>>> import numpy as np
>>> np.set_printoptions(precision=2, suppress=True, linewidth=160, sign=" ")
>>> def rd(a):
...     return np.round(a, 2) + 0
... 
>>> q, _ = np.linalg.qr(np.array([[1.0, -0.1, 0.1], [0.9, -0.8, 0.5], [-0.5, -0.3, -1.1]]))
>>> V, _ = np.linalg.qr(np.array([[0.8, -0.9, -1.5, -0.5, 0.2],
...     [0.2, 1.1, 1.8, 0.3, -0.7],
...     [0.3, -1.2, -1.0, 0.7, -1.3],
...     [-0.3, -0.5, -1.5, 1.0, 0.8],
...     [0.2, -1.0, -0.1, -1.7, -0.6]]))
>>> sig = 10 * 0.5 ** np.arange(3)
>>> F = q[:, :3] * sig @ V[:3]
>>> rd(F)
array([[ 5.04, -0.62, -4.07, -3.36,  0.08],
       [ 6.29,  1.67, -2.05,  0.59, -2.33],
       [-2.8 ,  3.09,  2.04,  0.6 , -1.84]])
>>> U, sig, VT = np.linalg.svd(F, full_matrices=False)
>>> print(rd(U.T @ U))
[[ 1.  0.  0.]
 [ 0.  1.  0.]
 [ 0.  0.  1.]]
>>> rd(np.abs(VT[0]))
array([ 0.84,  0.05,  0.48,  0.22,  0.08])
>>> np.allclose(U * sig @ VT, F)
True
>>> U.shape, sig.shape, VT.shape
((3, 3), (3,), (3, 5))
>>> M = np.load("case0.npy")
>>> M
array([[ -4.41,  -5.87,   4.34,  -1.92],
       [  1.16,  -6.48,   4.65,   3.84],
       [  3.46,  -7.78,   6.34,  -1.09],
       [ 11.93,  -5.77,  10.82,   5.05],
       [  0.14,  -9.45,   3.78,  -3.87],
       [ -4.6 , -10.68,   1.29,  -7.67],
       [ 12.3 ,  -3.71,  11.05,  10.9 ],
       [  1.75,  -8.8 ,   3.11,   2.27],
       [ 11.61,  -6.68,  10.97,   1.55],
       [  9.62,   0.99,  14.01,  12.26]])
>>> gram = np.cov(M, rowvar=False)
>>> print(np.argwhere(np.triu(np.abs(np.corrcoef(M.T)) > 0.8, 1)))
[[ 0  2]
 [ 1  2]
 [ 1  3]
 [ 2  3]]
>>> rd(np.median(M, axis=0))
array([ 2.6 , -6.58,  5.5 ,  1.91])
>>> rd(gram)
array([[ 43.71,  13.03,  25.9 ,  31.84],
       [ 13.03,  10.88,  11.92,  18.06],
       [ 25.9 ,  11.92,  18.56,  22.11],
       [ 31.84,  18.06,  22.11,  38.91]])
>>> rd(np.polyfit(M[:, 2], M[:, 1], 1))
array([  0.64, -10.94])
>>> rd(M.std(axis=0))
array([ 6.27,  3.13,  4.09,  5.92])
>>> rd(np.linalg.eigvalsh(gram)[::-1])
array([ 96.74,  11.78,   3.53,   0.  ])
>>> rd(np.corrcoef(M[:, 2], M[:, 1])[0, 1])
np.float64(0.84)
>>> gram.shape
(4, 4)
>>> rd(np.corrcoef(M.T))
array([[ 1.  ,  0.6 ,  0.91,  0.77],
       [ 0.6 ,  1.  ,  0.84,  0.88],
       [ 0.91,  0.84,  1.  ,  0.82],
       [ 0.77,  0.88,  0.82,  1.  ]])
>>> W2 = M[[8, 4]].astype(float)
>>> for _ in range(5):
...     labels = np.linalg.norm(M[:, None] - W2, axis=-1).argmin(axis=1)
...     W2 = np.array([M[labels == j].mean(axis=0) for j in range(2)])
... 
>>> labels
array([ 1,  1,  1,  0,  1,  1,  0,  1,  0,  0])
>>> np.abs(W2[1] - W2[0]).argmax()
np.int64(0)
>>> rd(W2[1] - W2[0])
array([-11.78,  -4.38,  -7.79,  -8.85])
>>> vec = np.array([-2, -2, 3, 3])
>>> rd((M * vec).sum(axis=1))
array([ 27.82,  36.11,  24.39,  35.29,  18.35,  11.42,  48.67,  30.24,  27.7 ,  57.59])
>>> rd(np.einsum("ij,j->i", M, vec))
array([ 27.82,  36.11,  24.39,  35.29,  18.35,  11.42,  48.67,  30.24,  27.7 ,  57.59])
>>> rd(M @ vec)
array([ 27.82,  36.11,  24.39,  35.29,  18.35,  11.42,  48.67,  30.24,  27.7 ,  57.59])
>>> print(np.linalg.norm(M @ vec) <= np.linalg.norm(M, 2) * np.linalg.norm(vec) + 1e-9)
True
>>> rd(M @ (2 * vec))
array([  55.64,   72.22,   48.78,   70.58,   36.7 ,   22.84,   97.34,   60.48,   55.4 ,  115.18])
>>> print((M @ vec).argmax())
9
>>> np.sign((M @ vec).round(6))
array([ 1.,  1.,  1.,  1.,  1.,  1.,  1.,  1.,  1.,  1.])
>>> Xs = M - M.mean(axis=0)
>>> V = np.linalg.svd(Xs)[2][:2]
>>> out = Xs - Xs @ V.T @ V
>>> print(rd((Xs @ V.T).std(axis=0)))
[ 9.33  3.26]
>>> rd(out.std(axis=0))
array([ 0.33,  0.96,  1.15,  0.91])
>>> mat = np.load("a.npy")
>>> mat
array([[-0.57, -1.61, -2.5 ,  1.25],
       [-1.61, -1.12,  2.3 ,  1.12],
       [-2.5 ,  2.3 ,  2.1 , -0.41],
       [ 1.25,  1.12, -0.41,  2.59]])
>>> q, V = np.linalg.qr(mat[:, :2])[0], np.linalg.qr(mat[:, 2:])[0]
>>> sig = np.linalg.svd(q.T @ V, compute_uv=False)
>>> rd(np.degrees(np.arccos(sig.clip(0, 1))))
array([ 44.6 ,  89.77])
>>> rd(np.linalg.norm(q @ q.T - V @ V.T, 2))
np.float64(1.0)
>>> (sig > 0.9).sum()
np.int64(0)
